>>> import numpy as np
>>> np.set_printoptions(precision=3, suppress=True, linewidth=200, legacy="1.25")
>>> def rnd(a):
...     return np.round(a, 3) + 0
... 
>>> m1 = np.array([[9, -1, -5, 7, -6, -7],
...     [0, -5, -2, -4, 8, 9],
...     [0, 0, 4, -9, 1, -9],
...     [0, 0, 0, -4, -9, 0],
...     [0, 0, 0, 0, -3, 7],
...     [0, 0, 0, 0, 0, -3]])
>>> np.linalg.cond(m1) > 100
True
>>> np.argsort(-np.linalg.norm(m1, axis=0).round(6), kind="stable")[:3]
array([5, 4, 3])
>>> rnd(np.abs(np.linalg.svd(m1)[2][-1]))
array([0.105, 0.745, 0.577, 0.288, 0.126, 0.045])
>>> x0 = np.array([-1, -1, -3, -2, -3, 2])
>>> m1 * x0
array([[ -9,   1,  15, -14,  18, -14],
       [  0,   5,   6,   8, -24,  18],
       [  0,   0, -12,  18,  -3, -18],
       [  0,   0,   0,   8,  27,   0],
       [  0,   0,   0,   0,   9,  14],
       [  0,   0,   0,   0,   0,  -6]])
>>> np.sign((m1 @ x0).round(6))
array([-1,  1, -1,  1,  1, -1])
>>> np.einsum("ij,j->i", m1, x0)
array([ -3,  13, -15,  35,  23,  -6])
>>> (m1 @ x0).argmax()
3
>>> m1 @ x0
array([ -3,  13, -15,  35,  23,  -6])
>>> basis = 3 * np.array([[0.0, -1.4, 0.2, 0.9, 1.1, -0.5, -0.4, 0.5, 0.0],
...     [-0.9, -1.0, 0.4, 0.5, -0.1, 0.3, 1.0, 0.5, 1.6]])
>>> rng = np.random.default_rng(37354)
>>> lab = rng.integers(0, 2, 27)
>>> E = basis[lab] + rng.normal(size=(27, 9))
>>> rnd(E)
array([[-1.805, -4.085,  3.443,  2.253,  1.689,  1.931,  4.172,  0.385,  5.201],
       [-3.511, -1.891,  1.97 ,  0.731, -0.928,  1.195,  1.687,  0.695,  4.762],
       [-0.002, -4.491,  1.053,  0.833,  3.246, -3.633, -0.502,  0.434,  0.979],
       [-1.945, -5.473,  0.414,  2.703,  4.46 , -0.147, -1.822,  0.61 , -0.655],
       [ 1.282, -5.123,  2.43 ,  3.578,  1.462, -0.83 , -1.507,  0.361,  0.653],
       [-1.336, -5.776,  1.097,  1.952,  0.753, -1.915, -1.348,  0.927,  0.185],
       [-3.716, -3.487,  0.934,  0.824, -1.825,  0.142,  3.162,  1.009,  5.687],
       [-0.844, -6.383, -0.847,  2.908,  3.078, -1.522, -0.896,  1.132,  0.876],
       [ 2.568, -4.88 ,  0.017,  1.202,  3.394, -0.754, -0.492,  1.693, -0.486],
       [-1.178, -3.045,  2.261,  3.069,  4.194, -0.965, -1.234,  2.111, -0.105],
       [-0.794, -3.873,  0.495,  2.863,  4.269, -1.725, -0.858,  1.297,  0.67 ],
       [ 0.421, -2.066,  0.246,  2.731,  2.6  , -0.727, -2.185,  2.221,  0.184],
       [-0.098, -2.825, -1.989,  3.668,  3.203, -2.128, -1.442,  1.841,  1.167],
       [-0.083, -5.964, -1.01 ,  3.345,  1.96 , -2.631, -1.123,  1.411,  1.227],
       [-1.9  , -1.302,  1.216,  1.624, -1.175,  3.001,  4.638,  1.821,  3.545],
       [-0.523, -5.042,  0.9  ,  2.963,  3.215, -2.298,  0.112, -0.2  , -0.959],
       [-2.925, -2.887,  2.132,  0.646,  1.599,  0.227,  2.162,  3.064,  6.667],
       [-4.397, -3.8  ,  0.652,  1.127, -0.218, -0.138,  2.8  ,  0.871,  4.031],
       [ 0.089, -3.333,  0.601,  0.77 ,  4.009, -1.884, -1.317,  1.889,  1.441],
       [-2.46 , -4.333,  0.017,  1.418, -0.529,  1.735,  3.224,  1.566,  4.821],
       [-3.183, -4.358,  2.372,  1.802, -0.273,  0.224,  4.445,  0.282,  7.057],
       [ 0.792, -4.262, -0.176,  1.748,  0.825, -1.834, -0.485,  2.157, -0.965],
       [-3.128, -1.846,  0.799,  2.454,  0.643,  0.644,  3.724,  1.637,  5.702],
       [ 0.124, -3.665,  2.246,  1.314,  4.245, -1.258, -0.965,  3.48 , -0.039],
       [-2.706, -2.22 ,  1.233,  1.903,  0.096,  1.375,  2.295,  1.999,  4.398],
       [-3.589, -2.633,  1.128,  1.192, -0.275,  2.216,  1.86 ,  3.315,  4.435],
       [-0.649, -4.541, -0.403,  3.651,  2.881, -2.339, -0.424,  1.248,  1.673]])
>>> U, s = np.linalg.svd(E)
Traceback (most recent call last):
  File "<python-input-18>", line 1, in <module>
    U, s = np.linalg.svd(E)
    ^^^^
ValueError: too many values to unpack (expected 2)
>>> U, s, Vt = np.linalg.svd(E, full_matrices=False)
>>> np.allclose(U * s @ Vt, E)
True
>>> rnd(np.sqrt((s ** 2).sum())), rnd(np.linalg.norm(E))
(39.427, 39.427)
>>> U.shape, s.shape, Vt.shape
((27, 9), (9,), (9, 9))
>>> np.abs(U[:, 0]).round(6).argmax()
20
>>> W0 = np.load("out8.npy")
>>> W0
array([[ 1., -3., -2., -2.],
       [ 0., 10., -2.,  4.],
       [ 0.,  3.,  3.,  2.],
       [ 0., -7.,  2., -1.]])
>>> A2 = W0 + rng.integers(-2, 3, (4, 2)) @ rng.integers(-2, 3, (2, 4))
>>> A2
array([[ 0., -2.,  0., -1.],
       [ 2.,  9., -6.,  3.],
       [ 2.,  3., -1.,  2.],
       [ 3., -8., -4., -2.]])
>>> np.abs(A2 - W0).sum(axis=1)
array([ 5.,  8.,  6., 11.])
>>> A2 = np.linalg.inv(W0)
>>> (np.abs(A2) > 1e-9).astype(int)
array([[1, 1, 1, 1],
       [0, 1, 1, 1],
       [0, 1, 1, 1],
       [0, 1, 1, 1]])
>>> rnd(W0 @ A2)
array([[1., 0., 0., 0.],
       [0., 1., 0., 0.],
       [0., 0., 1., 0.],
       [0., 0., 0., 1.]])
>>> mat = np.load("m.npy")
>>> mat
array([[1, 0, 0, 0],
       [3, 0, 0, 0],
       [0, 0, 1, 0],
       [0, 0, 3, 0]])
>>> mat @ mat
array([[1, 0, 0, 0],
       [3, 0, 0, 0],
       [0, 0, 1, 0],
       [0, 0, 3, 0]])
>>> np.prod(np.diag(mat)), rnd(np.linalg.det(mat))
(0, 0.0)
>>> r = np.linalg.matrix_rank(mat)
>>> r
2
>>> null = np.linalg.svd(mat)[2][r:].T
>>> np.allclose(mat @ null, 0)
True
>>> [int(np.linalg.matrix_rank(np.delete(mat, i, axis=0))) for i in range(4)]
[2, 2, 2, 2]
>>> mat @ null
array([[0., 0.],
       [0., 0.],
       [0., 0.],
       [0., 0.]])
>>> null @ null.T
array([[0., 0., 0., 0.],
       [0., 1., 0., 0.],
       [0., 0., 0., 0.],
       [0., 0., 0., 1.]])
>>> [int(np.linalg.matrix_rank(mat[:, :j + 1])) for j in range(4)]
[1, 1, 2, 2]
>>> U, s, Vt = np.linalg.svd(mat)
>>> vecs = Vt[:(s > 1e-8).sum()]
>>> x0 = mat[2] + -1 * mat[0] + rng.integers(2) * np.eye(4)[3]
>>> x0
array([-1.,  0.,  1.,  1.])
>>> np.allclose(vecs.T @ vecs @ x0, x0)
False
>>> np.diag(vecs.T @ vecs)
array([1., 0., 1., 0.])
>>> np.linalg.matrix_rank(np.vstack([mat, x0]))
3
>>> mat[:, 3] @ mat[:, 1]
0
>>> rnd(np.linalg.norm(mat, axis=0))
array([3.162, 0.   , 3.162, 0.   ])
>>> mat.T @ mat
array([[10,  0,  0,  0],
       [ 0,  0,  0,  0],
       [ 0,  0, 10,  0],
       [ 0,  0,  0,  0]])
>>> (mat != 0).astype(int)
array([[1, 0, 0, 0],
       [1, 0, 0, 0],
       [0, 0, 1, 0],
       [0, 0, 1, 0]])
>>> (np.linalg.matrix_power((mat != 0) + (mat.T != 0) + np.eye(4), 4) > 0).astype(int)
array([[1, 1, 0, 0],
       [1, 1, 0, 0],
       [0, 0, 1, 1],
       [0, 0, 1, 1]])
>>> rnd(np.linalg.det(mat))
0.0
>>> O, _ = np.linalg.qr(np.array([[0.4], [0.9], [-0.6], [1.0], [1.5]]))
>>> J = O @ O.T
>>> rnd(J)
array([[ 0.035,  0.079, -0.052,  0.087,  0.131],
       [ 0.079,  0.177, -0.118,  0.197,  0.295],
       [-0.052, -0.118,  0.079, -0.131, -0.197],
       [ 0.087,  0.197, -0.131,  0.218,  0.328],
       [ 0.131,  0.295, -0.197,  0.328,  0.491]])
>>> rnd(np.linalg.eigvals(J).sum().real)
1.0
>>> rnd(np.linalg.det(J.T))
0.0
>>> rnd(np.kron(np.eye(2, dtype=int), J))
array([[ 0.035,  0.079, -0.052,  0.087,  0.131,  0.   ,  0.   ,  0.   ,  0.   ,  0.   ],
       [ 0.079,  0.177, -0.118,  0.197,  0.295,  0.   ,  0.   ,  0.   ,  0.   ,  0.   ],
       [-0.052, -0.118,  0.079, -0.131, -0.197,  0.   ,  0.   ,  0.   ,  0.   ,  0.   ],
       [ 0.087,  0.197, -0.131,  0.218,  0.328,  0.   ,  0.   ,  0.   ,  0.   ,  0.   ],
       [ 0.131,  0.295, -0.197,  0.328,  0.491,  0.   ,  0.   ,  0.   ,  0.   ,  0.   ],
       [ 0.   ,  0.   ,  0.   ,  0.   ,  0.   ,  0.035,  0.079, -0.052,  0.087,  0.131],
       [ 0.   ,  0.   ,  0.   ,  0.   ,  0.   ,  0.079,  0.177, -0.118,  0.197,  0.295],
       [ 0.   ,  0.   ,  0.   ,  0.   ,  0.   , -0.052, -0.118,  0.079, -0.131, -0.197],
       [ 0.   ,  0.   ,  0.   ,  0.   ,  0.   ,  0.087,  0.197, -0.131,  0.218,  0.328],
       [ 0.   ,  0.   ,  0.   ,  0.   ,  0.   ,  0.131,  0.295, -0.197,  0.328,  0.491]])
>>> np.argsort(-np.linalg.norm(J, axis=0).round(6), kind="stable")[:3]
array([4, 3, 1])
>>> np.linalg.matrix_rank(J, rtol=0.1)
1
>>> [round(float(x), 3) for x in np.linalg.svd(J, compute_uv=False)[:3]]
[1.0, 0.0, 0.0]
>>> rnd(np.linalg.norm(J, 2) / np.linalg.norm(J))
1.0
>>> np.linalg.cond(J) > 100
True
>>> data = np.load("run8.npy")
>>> data
array([[3, 3, 0, 0, 0, 0],
       [2, 2, 0, 0, 0, 0],
       [0, 1, 0, 0, 0, 0],
       [0, 0, 3, 3, 0, 0],
       [0, 0, 2, 2, 0, 0],
       [0, 0, 0, 1, 0, 0],
       [0, 0, 0, 0, 3, 3],
       [0, 0, 0, 0, 2, 2],
       [0, 0, 0, 0, 0, 1]])
>>> A2 = np.c_[data[:, :3] @ np.array([[0, 1, 2], [3, 2, 0], [0, 3, 1]]), np.array([2, -2, 0, 3, 0, 0, -3, 2, -2])]
>>> A2
array([[ 9,  9,  6,  2],
       [ 6,  6,  4, -2],
       [ 3,  2,  0,  0],
       [ 0,  9,  3,  3],
       [ 0,  6,  2,  0],
       [ 0,  0,  0,  0],
       [ 0,  0,  0, -3],
       [ 0,  0,  0,  2],
       [ 0,  0,  0, -2]])
>>> rnd(np.linalg.lstsq(data, A2[:, 0])[0])
array([0., 3., 0., 0., 0., 0.])
>>> np.linalg.matrix_rank(np.c_[data, A2])
7
>>> np.linalg.matrix_rank(A2)
4
>>> proj = A2 @ np.linalg.solve(A2.T @ A2, A2.T)
>>> rnd(np.linalg.eigvalsh(proj))
array([0., 0., 0., 0., 0., 1., 1., 1., 1.])
>>> rnd(np.diag(proj))
array([0.778, 0.502, 1.   , 0.723, 0.378, 0.   , 0.328, 0.146, 0.146])
>>> rnd(proj)
array([[ 0.778,  0.332,  0.   ,  0.052, -0.078,  0.   , -0.168,  0.112, -0.112],
       [ 0.332,  0.502,  0.   , -0.078,  0.116,  0.   ,  0.252, -0.168,  0.168],
       [ 0.   ,  0.   ,  1.   ,  0.   ,  0.   ,  0.   ,  0.   ,  0.   ,  0.   ],
       [ 0.052, -0.078,  0.   ,  0.723,  0.415,  0.   , -0.101,  0.067, -0.067],
       [-0.078,  0.116,  0.   ,  0.415,  0.378,  0.   ,  0.151, -0.101,  0.101],
       [ 0.   ,  0.   ,  0.   ,  0.   ,  0.   ,  0.   ,  0.   ,  0.   ,  0.   ],
       [-0.168,  0.252,  0.   , -0.101,  0.151,  0.   ,  0.328, -0.218,  0.218],
       [ 0.112, -0.168,  0.   ,  0.067, -0.101,  0.   , -0.218,  0.146, -0.146],
       [-0.112,  0.168,  0.   , -0.067,  0.101,  0.   ,  0.218, -0.146,  0.146]])
>>> rnd(proj @ A2[:, 1])
array([9., 6., 2., 9., 6., 0., 0., 0., 0.])
>>> np.allclose(proj @ proj, proj)
True
>>> t3 = np.stack([data, 4 * data, data[::-1]])
>>> np.linalg.matrix_rank(t3)
array([6, 6, 6])
>>> rnd(np.linalg.norm(t3, axis=(1, 2)))
array([ 9., 36.,  9.])
>>> np.einsum("bij,cij->bc", t3, t3)
array([[  81,  324,   14],
       [ 324, 1296,   56],
       [  14,   56,   81]])
>>> t3.sum(axis=0)
array([[15, 15,  0,  0,  0,  1],
       [10, 10,  0,  0,  2,  2],
       [ 0,  5,  0,  0,  3,  3],
       [ 0,  0, 15, 16,  0,  0],
       [ 0,  0, 12, 12,  0,  0],
       [ 0,  0,  3,  8,  0,  0],
       [ 0,  1,  0,  0, 15, 15],
       [ 2,  2,  0,  0, 10, 10],
       [ 3,  3,  0,  0,  0,  5]])
>>> t3.shape
(3, 9, 6)
